$ python3 -q
>>> import numpy as np
>>> from numpy import linalg as LA
>>> np.set_printoptions(precision=2, suppress=True, linewidth=120, legacy="1.25")
>>> feats = np.load("block0.npy")
>>> feats
array([[ -2,   1,  -1,   0,   1,   3,   3,  -1,   0,   2,   3],
       [ -3,  -2,  -1,  -2,   2,   4,   5,  -2,   0,   1,   0],
       [ -5,  -4,   2,  -3,   2,   7,   6,   0,  -3,   2,   3],
       [ -7,  -2,   4,  -1,   2,   9,   5,  -3,  -5,   0,   2],
       [ -8,  -3,   2,   2,   2,  11,   8,  -3,  -5,  -2,   3],
       [ -6,  -3,  -1,  -1,   5,   9,   9,  -1,  -2,   0,   6],
       [ -9,  -1,   1,  -4,   4,   7,  12,  -2,  -4,   2,   3],
       [ -7,   0,   0,  -2,   1,  10,   9,  -1,  -3,   0,   2],
       [ -8,   0,   2,  -3,   2,  10,   8,  -1,  -5,   0,   4],
       [-10,  -2,   4,  -2,   4,  10,  11,  -3,  -6,  -2,   6],
       [-10,   1,   7,   1,   6,  11,  10,  -2,  -6,  -2,   8],
       [-12,  -1,   6,   4,   4,  14,  10,  -5,  -9,   1,   7],
       [ -9,  -4,   9,   4,   4,  17,   8,  -7, -11,   4,   9],
       [-11,  -6,   8,   5,   5,  18,  11,  -9, -13,   4,  11],
       [ -9,  -3,   9,   6,   8,  17,   9,  -9, -15,   5,   9],
       [-11,  -4,   6,   8,   8,  17,   8,  -6, -15,   4,   6]])
>>> P = feats @ LA.solve(feats.T @ feats, feats.T)
>>> np.round(LA.eigvalsh(P), 2) + 0
array([0., 0., 0., 0., 0., 1., 1., 1., 1., 1., 1., 1., 1., 1., 1., 1.])
>>> np.round(np.trace(P), 2)
11.0
>>> X = np.load("case17.npy")
>>> X
array([[ 3,  3,  3,  3,  3,  3,  3,  3,  3],
       [ 3,  6,  6,  6,  6,  6,  6,  6,  6],
       [ 3,  6,  9,  9,  9,  9,  9,  9,  9],
       [ 3,  6,  9, 12, 12, 12, 12, 12, 12],
       [ 3,  6,  9, 12, 15, 15, 15, 15, 15],
       [ 3,  6,  9, 12, 15, 18, 18, 18, 18],
       [ 3,  6,  9, 12, 15, 18, 21, 21, 21],
       [ 3,  6,  9, 12, 15, 18, 21, 24, 24],
       [ 3,  6,  9, 12, 15, 18, 21, 24, 27]])
>>> evals, V = LA.eigh(X)
>>> round(evals.sum(), 2), np.trace(X)
(135.0, 135)
>>> np.unique(evals.round(6) + 0, return_counts=True)[1]
array([1, 1, 1, 1, 1, 1, 1, 1, 1])
>>> evals
array([  0.77,   0.84,   0.97,   1.2 ,   1.64,   2.51,   4.65,  12.45, 109.98])
>>> LA.eigvalsh(X @ X)
array([    0.59,     0.7 ,     0.94,     1.45,     2.67,     6.29,    21.6 ,   154.89, 12095.86])
>>> LA.eigvalsh(X + 3 * np.eye(9))
array([  3.77,   3.84,   3.97,   4.2 ,   4.64,   5.51,   7.65,  15.45, 112.98])
>>> rng = np.random.default_rng(687)
>>> idx = rng.permutation(9)
>>> idx
array([4, 8, 3, 0, 6, 1, 2, 7, 5])
>>> A2 = X[idx][:, idx]
>>> round(LA.det(A2), 2), round(float(LA.det(X[idx])), 2)
(19683.0, 19683.0)
>>> np.trace(A2)
135
>>> print(A2)
[[15 15 12  3 15  6  9 15 15]
 [15 27 12  3 21  6  9 24 18]
 [12 12 12  3 12  6  9 12 12]
 [ 3  3  3  3  3  3  3  3  3]
 [15 21 12  3 21  6  9 21 18]
 [ 6  6  6  3  6  6  6  6  6]
 [ 9  9  9  3  9  6  9  9  9]
 [15 24 12  3 21  6  9 24 18]
 [15 18 12  3 18  6  9 18 18]]
>>> m1 = np.load("layer0.npy")
>>> m1
array([[ 0.,  0.,  0.,  0.,  0.,  0.,  0.,  0.,  0.,  0.],
       [ 0.,  0.,  0.,  0.,  0.,  0.,  0.,  0.,  0., -3.],
       [ 0.,  0.,  0.,  0.,  0.,  0.,  0.,  0.,  0., -2.],
       [ 0.,  0.,  0.,  0.,  0.,  0.,  0.,  0.,  0., -5.],
       [ 0.,  0.,  0.,  0.,  0.,  0.,  0.,  0.,  0.,  1.],
       [ 0.,  0.,  0.,  0.,  0.,  0.,  0.,  0.,  0.,  4.],
       [ 0.,  0.,  0.,  0.,  0.,  0.,  0.,  0.,  0.,  3.],
       [ 0.,  0.,  0.,  0.,  0.,  0.,  0.,  0.,  0.,  5.],
       [ 0.,  0.,  0.,  0.,  0.,  0.,  0.,  0.,  0.,  4.],
       [ 0., -3., -2., -5.,  1.,  4.,  3.,  5.,  4.,  0.]])
>>> np.all(LA.eigvalsh(m1) > 0)
False
>>> print(m1 @ m1)
[[  0.   0.   0.   0.   0.   0.   0.   0.   0.   0.]
 [  0.   9.   6.  15.  -3. -12.  -9. -15. -12.   0.]
 [  0.   6.   4.  10.  -2.  -8.  -6. -10.  -8.   0.]
 [  0.  15.  10.  25.  -5. -20. -15. -25. -20.   0.]
 [  0.  -3.  -2.  -5.   1.   4.   3.   5.   4.   0.]
 [  0. -12.  -8. -20.   4.  16.  12.  20.  16.   0.]
 [  0.  -9.  -6. -15.   3.  12.   9.  15.  12.   0.]
 [  0. -15. -10. -25.   5.  20.  15.  25.  20.   0.]
 [  0. -12.  -8. -20.   4.  16.  12.  20.  16.   0.]
 [  0.   0.   0.   0.   0.   0.   0.   0.   0. 105.]]
>>> np.allclose(m1 @ m1.T, m1.T @ m1)
True
>>> print(np.sort(np.abs(LA.eigvals(m1))))
[ 0.    0.    0.    0.    0.    0.    0.    0.   10.25 10.25]
>>> np.trace(m1)
0.0
>>> A2 = np.array([[0, 3],
...     [0, 1],
...     [3, 3],
...     [2, 0],
...     [2, 3],
...     [2, 0],
...     [2, 0],
...     [3, 2],
...     [0, 2],
...     [1, 3]])
>>> np.einsum("ij,ij->i", m1, m1)
array([  0.,   9.,   4.,  25.,   1.,  16.,   9.,  25.,  16., 105.])
>>> print(np.einsum("ik,kj->ji", m1, A2))
[[  0.  -3.  -2.  -5.   1.   4.   3.   5.   4.  15.]
 [  0.  -9.  -6. -15.   3.  12.   9.  15.  12.  12.]]
>>> A2.T @ m1.T
array([[  0.,  -3.,  -2.,  -5.,   1.,   4.,   3.,   5.,   4.,  15.],
       [  0.,  -9.,  -6., -15.,   3.,  12.,   9.,  15.,  12.,  12.]])
>>> print(LA.matrix_rank(m1 @ A2))
2
>>> m1 @ LA.pinv(m1) @ m1
array([[ 0.,  0.,  0.,  0.,  0.,  0.,  0.,  0.,  0.,  0.],
       [ 0.,  0.,  0.,  0.,  0.,  0.,  0.,  0.,  0., -3.],
       [ 0.,  0.,  0.,  0.,  0.,  0.,  0.,  0.,  0., -2.],
       [ 0.,  0.,  0.,  0.,  0.,  0.,  0.,  0.,  0., -5.],
       [ 0.,  0.,  0.,  0.,  0.,  0.,  0.,  0.,  0.,  1.],
       [ 0.,  0.,  0.,  0.,  0.,  0.,  0.,  0.,  0.,  4.],
       [ 0.,  0.,  0.,  0.,  0.,  0.,  0.,  0.,  0.,  3.],
       [ 0.,  0.,  0.,  0.,  0.,  0.,  0.,  0.,  0.,  5.],
       [ 0.,  0.,  0.,  0.,  0.,  0.,  0.,  0.,  0.,  4.],
       [ 0., -3., -2., -5.,  1.,  4.,  3.,  5.,  4.,  0.]])
>>> print(np.abs(np.diag(LA.qr(m1)[1])) > 1e-9)
[False  True False False False False False False False  True]
>>> round(float(np.trace(LA.pinv(m1) @ m1)), 2)
2.0
>>> np.unique(m1.round(6), axis=0).shape
(9, 10)
>>> np.allclose(m1[:-1].T @ LA.lstsq(m1[:-1].T, m1[-1])[0], m1[-1])
False
>>> evals, V = LA.eigh(m1)
>>> evals.sum(), np.trace(m1)
(0.0, 0.0)
>>> np.unique(evals.round(6) + 0, return_counts=True)[1]
array([1, 8, 1])
>>> mat = np.load("m.npy")
>>> mat.round(2) + 0
array([[-22.28,  -3.46,   5.71,  25.91,  -0.18,  30.42,  13.66, -17.29, -12.26, -31.62,  33.52,   4.83],
       [-19.38,  -3.06,   5.47,  22.7 ,  -0.32,  27.58,  11.87, -15.19, -10.89, -28.17,  30.  ,   3.92],
       [-14.73,  -2.44,   5.03,  17.55,  -0.54,  22.89,   9.06, -11.87,  -8.66, -22.58,  24.25,   2.5 ],
       [-13.95,  -2.34,   4.95,  16.67,  -0.58,  22.08,   8.6 , -11.32,  -8.28, -21.62,  23.27,   2.26],
       [-13.7 ,  -2.31,   4.92,  16.39,  -0.59,  21.82,   8.45, -11.14,  -8.15, -21.31,  22.95,   2.18],
       [ -7.98,  -1.63,   4.2 ,   9.94,  -0.84,  15.59,   5.17,  -7.13,  -5.28, -14.14,  15.54,   0.51],
       [ -7.63,  -1.59,   4.15,   9.55,  -0.85,  15.2 ,   4.97,  -6.89,  -5.1 , -13.7 ,  15.08,   0.41],
       [ -7.2 ,  -1.54,   4.09,   9.06,  -0.87,  14.7 ,   4.74,  -6.59,  -4.87, -13.14,  14.5 ,   0.29],
       [ -3.29,  -1.13,   3.34,   4.53,  -0.99,   9.83,   2.65,  -3.89,  -2.75,  -7.87,   8.98,  -0.72],
       [ -2.2 ,  -1.02,   3.06,   3.24,  -1.  ,   8.29,   2.1 ,  -3.14,  -2.12,  -6.29,   7.31,  -0.96],
       [ -0.97,  -0.89,   2.65,   1.75,  -0.99,   6.36,   1.49,  -2.27,  -1.36,  -4.4 ,   5.28,  -1.18],
       [ -0.42,  -0.83,   2.4 ,   1.06,  -0.96,   5.35,   1.22,  -1.86,  -0.99,  -3.46,   4.26,  -1.25],
       [ -0.29,  -0.82,   2.34,   0.9 ,  -0.95,   5.1 ,   1.16,  -1.76,  -0.91,  -3.24,   4.02,  -1.26],
       [ -0.28,  -0.82,   2.33,   0.89,  -0.95,   5.08,   1.15,  -1.75,  -0.9 ,  -3.22,   4.  ,  -1.26],
       [  0.2 ,  -0.75,   2.02,   0.26,  -0.89,   3.99,   0.9 ,  -1.36,  -0.54,  -2.28,   2.95,  -1.26],
       [  0.58,  -0.65,   1.6 ,  -0.3 ,  -0.78,   2.75,   0.67,  -0.95,  -0.18,  -1.3 ,   1.83,  -1.16],
       [  0.61,  -0.63,   1.53,  -0.35,  -0.76,   2.58,   0.64,  -0.9 ,  -0.14,  -1.18,   1.69,  -1.14],
       [  0.66,  -0.6 ,   1.39,  -0.45,  -0.71,   2.23,   0.58,  -0.8 ,  -0.07,  -0.94,   1.41,  -1.08],
       [  0.67,  -0.49,   1.03,  -0.56,  -0.57,   1.46,   0.45,  -0.57,   0.07,  -0.47,   0.82,  -0.87],
       [  0.67,  -0.48,   1.01,  -0.56,  -0.56,   1.42,   0.45,  -0.56,   0.07,  -0.45,   0.79,  -0.86],
       [  0.5 ,  -0.33,   0.61,  -0.46,  -0.37,   0.75,   0.31,  -0.35,   0.11,  -0.15,   0.35,  -0.56],
       [ -0.08,   0.06,  -0.08,   0.09,   0.06,  -0.08,  -0.06,   0.06,  -0.03,   0.  ,  -0.03,   0.08],
       [ -0.63,   0.47,  -0.58,   0.67,   0.42,  -0.48,  -0.52,   0.48,  -0.26,  -0.09,  -0.1 ,   0.61],
       [ -0.7 ,   0.52,  -0.63,   0.74,   0.47,  -0.52,  -0.59,   0.54,  -0.29,  -0.11,  -0.11,   0.67],
       [ -0.7 ,   0.53,  -0.64,   0.75,   0.47,  -0.52,  -0.59,   0.55,  -0.3 ,  -0.11,  -0.11,   0.68],
       [ -0.83,   0.64,  -0.75,   0.89,   0.56,  -0.59,  -0.73,   0.67,  -0.36,  -0.14,  -0.11,   0.79],
       [ -1.41,   1.3 ,  -1.28,   1.6 ,   1.04,  -0.89,  -1.64,   1.45,  -0.71,  -0.31,  -0.11,   1.39],
       [ -1.87,   2.13,  -1.8 ,   2.23,   1.56,  -1.15,  -2.93,   2.57,  -1.1 ,  -0.43,  -0.17,   1.94],
       [ -2.  ,   2.52,  -2.  ,   2.44,   1.78,  -1.26,  -3.55,   3.11,  -1.26,  -0.44,  -0.22,   2.15],
       [ -2.01,   2.56,  -2.02,   2.46,   1.8 ,  -1.27,  -3.62,   3.16,  -1.27,  -0.44,  -0.23,   2.17],
       [ -2.01,   2.56,  -2.02,   2.46,   1.8 ,  -1.27,  -3.62,   3.17,  -1.27,  -0.44,  -0.23,   2.17],
       [ -2.13,   3.21,  -2.32,   2.73,   2.15,  -1.45,  -4.73,   4.13,  -1.51,  -0.41,  -0.37,   2.46],
       [ -1.02,   7.57,  -3.75,   2.58,   4.06,  -2.96, -13.03,  11.47,  -2.42,   1.17,  -2.42,   3.36],
       [ -0.78,   8.02,  -3.86,   2.43,   4.23,  -3.16, -13.94,  12.28,  -2.47,   1.43,  -2.71,   3.39],
       [ -0.53,   8.45,  -3.97,   2.28,   4.39,  -3.34, -14.82,  13.07,  -2.51,   1.69,  -3.01,   3.4 ],
       [ -0.31,   8.81,  -4.05,   2.13,   4.53,  -3.51, -15.56,  13.74,  -2.54,   1.92,  -3.27,   3.41],
       [  0.81,  10.46,  -4.41,   1.35,   5.11,  -4.29, -18.99,  16.83,  -2.62,   3.06,  -4.53,   3.39],
       [  1.68,  11.58,  -4.64,   0.72,   5.49,  -4.86, -21.38,  18.98,  -2.63,   3.93,  -5.47,   3.33],
       [  4.28,  14.55,  -5.18,  -1.31,   6.43,  -6.52, -27.8 ,  24.82,  -2.54,   6.48,  -8.21,   3.02],
       [  7.34,  17.59,  -5.66,  -3.79,   7.33,  -8.4 , -34.55,  30.99,  -2.29,   9.45, -11.33,   2.51],
       [  8.75,  18.89,  -5.85,  -4.96,   7.69,  -9.25, -37.48,  33.68,  -2.14,  10.8 , -12.75,   2.24]])
>>> left, sv, Vt = LA.svd(mat)
>>> sv.round(2) + 0
array([157.24,  83.47,  18.37,   0.  ,   0.  ,   0.  ,   0.  ,   0.  ,   0.  ,   0.  ,   0.  ,   0.  ])
>>> A2 = left[:, :3] @ np.diag(sv[:3]) @ Vt[:3]
>>> LA.matrix_rank(mat, rtol=0.05)
3
>>> LA.matrix_rank(A2)
3
>>> print(round(float(LA.norm(mat - A2) / LA.norm(mat)), 2))
0.0
